In [1]: import numpy as np

In [2]: import numpy.linalg as la

In [3]: np.set_printoptions(precision=3, suppress=True, linewidth=160, legacy="1.25")

In [4]: tidy = lambda a: np.round(a, 3) + 0

In [5]: feats = np.loadtxt("sample12.csv", delimiter=",")

In [6]: print(tidy(feats))
[[0.5   0.    0.5   0.    0.   ]
 [0.25  0.125 0.25  0.125 0.25 ]
 [0.143 0.286 0.143 0.143 0.286]
 [0.    0.333 0.167 0.5   0.   ]
 [0.    0.4   0.    0.2   0.4  ]]

In [7]: # rank 4

In [8]: tidy(feats @ la.pinv(feats) @ feats)
Out[8]: 
array([[0.5  , 0.   , 0.5  , 0.   , 0.   ],
       [0.25 , 0.125, 0.25 , 0.125, 0.25 ],
       [0.143, 0.286, 0.143, 0.143, 0.286],
       [0.   , 0.333, 0.167, 0.5  , 0.   ],
       [0.   , 0.4  , 0.   , 0.2  , 0.4  ]])

In [9]: tidy(np.trace(la.pinv(feats) @ feats))
Out[9]: 4.0

In [10]: la.lstsq(feats[:-1].T, feats[-1])[2]
Out[10]: 4

In [11]: np.abs(np.diag(la.qr(feats)[1])) > 1e-9
Out[11]: array([ True,  True,  True,  True, False])

In [12]: np.allclose(feats[:-1].T @ la.lstsq(feats[:-1].T, feats[-1])[0], feats[-1])
Out[12]: True

In [13]: np.unique(feats.round(6), axis=0).shape
Out[13]: (5, 5)

In [14]: tidy(np.sort(np.abs(la.eigvals(feats)))[::-1])
Out[14]: array([1.   , 0.443, 0.326, 0.101, 0.   ])

In [15]: tidy(feats @ np.ones(5))
Out[15]: array([1., 1., 1., 1., 1.])

In [16]: print(tidy(la.matrix_power(feats, 100)))
[[0.174 0.23  0.207 0.194 0.194]
 [0.174 0.23  0.207 0.194 0.194]
 [0.174 0.23  0.207 0.194 0.194]
 [0.174 0.23  0.207 0.194 0.194]
 [0.174 0.23  0.207 0.194 0.194]]

In [17]: pr = np.eye(5)[0]

In [18]: for _ in range(6):
    ...:     pr = pr @ feats
    ...:     print(pr.round(3))
    ...: 
[0.5 0.  0.5 0.  0. ]
[0.321 0.143 0.321 0.071 0.143]
[0.242 0.191 0.254 0.128 0.185]
[0.205 0.213 0.227 0.161 0.194]
[0.188 0.223 0.215 0.178 0.196]
[0.18  0.227 0.21  0.187 0.195]

In [19]: tidy(np.trace(feats))
Out[19]: 1.668

In [20]: print(np.allclose(feats, feats.T))
False

In [21]: tidy(np.abs(la.eigvals(feats)).max())
Out[21]: 1.0

In [22]: Uu, s, vt = la.svd(feats, full_matrices=False)

In [23]: tidy(s / s[0])
Out[23]: array([1.   , 0.708, 0.412, 0.078, 0.   ])

In [24]: tidy(np.cumsum(s ** 2) / np.sum(s ** 2))
Out[24]: array([0.596, 0.895, 0.996, 1.   , 1.   ])

In [25]: Uu.shape, s.shape, vt.shape
Out[25]: ((5, 5), (5,), (5, 5))

In [26]: print(np.allclose(Uu * s @ vt, feats))
True

In [27]: np.abs(Uu[:, 0]).round(6).argmax()
Out[27]: 3

In [28]: tidy(Uu.T @ Uu)
Out[28]: 
array([[1., 0., 0., 0., 0.],
       [0., 1., 0., 0., 0.],
       [0., 0., 1., 0., 0.],
       [0., 0., 0., 1., 0.],
       [0., 0., 0., 0., 1.]])

In [29]: tidy(vt @ vt.T)
Out[29]: 
array([[1., 0., 0., 0., 0.],
       [0., 1., 0., 0., 0.],
       [0., 0., 1., 0., 0.],
       [0., 0., 0., 1., 0.],
       [0., 0., 0., 0., 1.]])

In [30]: tidy(np.abs(vt[0]))
Out[30]: array([0.379, 0.523, 0.457, 0.444, 0.421])

In [31]: tidy(np.sqrt((s ** 2).sum())), tidy(la.norm(feats))
Out[31]: (1.301, 1.301)

In [32]: W0 = np.loadtxt("m.csv", delimiter=",")

In [33]: print(W0)
[[ 4.078 -4.832 -3.973 -6.346  6.733]
 [ 5.959 -4.867 -4.359 -5.178  6.743]
 [ 7.118 -2.604 -3.381 -7.05   5.074]
 [-0.656  3.888 11.506 -0.691  9.516]
 [ 5.857 -4.259 -5.001 -5.288  3.68 ]
 [-2.385  1.911 12.924  0.801  7.837]
 [ 0.764  3.336 11.383 -0.553  9.267]
 [ 5.803 -4.752 -3.647 -6.036  4.516]
 [-0.946  2.656 11.677  0.432  9.496]
 [ 2.289  3.976 11.431  2.191 10.098]
 [ 6.391 -3.563 -3.325 -5.129  6.263]
 [ 1.781  4.116 12.784 -1.174  9.53 ]
 [ 1.25   3.091 12.016 -0.71   9.049]
 [ 0.029  2.027 13.021 -0.55   8.712]
 [ 5.378 -4.688 -3.733 -5.959  4.667]
 [ 7.046 -3.376 -5.382 -7.364  6.692]
 [-0.703  2.742 10.486  0.746  8.631]
 [ 0.545  3.058 12.213  1.227 11.735]]

In [34]: lab = W0[:, 3] > np.median(W0[:, 3])

In [35]: r0 = W0[lab].mean(axis=0) - W0[~lab].mean(axis=0)

In [36]: ((W0 - W0.mean(axis=0)) @ r0 > 0).astype(int)
Out[36]: array([0, 0, 0, 1, 0, 1, 1, 0, 1, 1, 0, 1, 1, 1, 0, 0, 1, 1])

In [37]: tidy(r0)
Out[37]: array([-5.469,  6.168, 14.075,  5.824,  3.383])

In [38]: vec = np.array([1, 1, 2, 2, 2])

In [39]: rhs = W0 @ vec

In [40]: tidy(la.solve(W0.T @ W0, W0.T @ rhs))
Out[40]: array([1., 1., 2., 2., 2.])

In [41]: tidy(la.lstsq(W0, rhs)[0])
Out[41]: array([1., 1., 2., 2., 2.])

In [42]: rng = np.random.default_rng(990)

In [43]: rhs = rhs + 0.02 * rng.normal(size=18)

In [44]: print(tidy(rhs))
[ -7.892  -4.504  -6.199  43.936 -11.607  42.631  44.302  -9.281  44.94   53.708  -1.564  48.156  45.055  44.436  -9.357  -8.443  41.75   53.992]

In [45]: beta, *_ = la.lstsq(W0, rhs)

In [46]: tidy(W0.T @ (rhs - W0 @ beta))
Out[46]: array([0., 0., 0., 0., 0.])
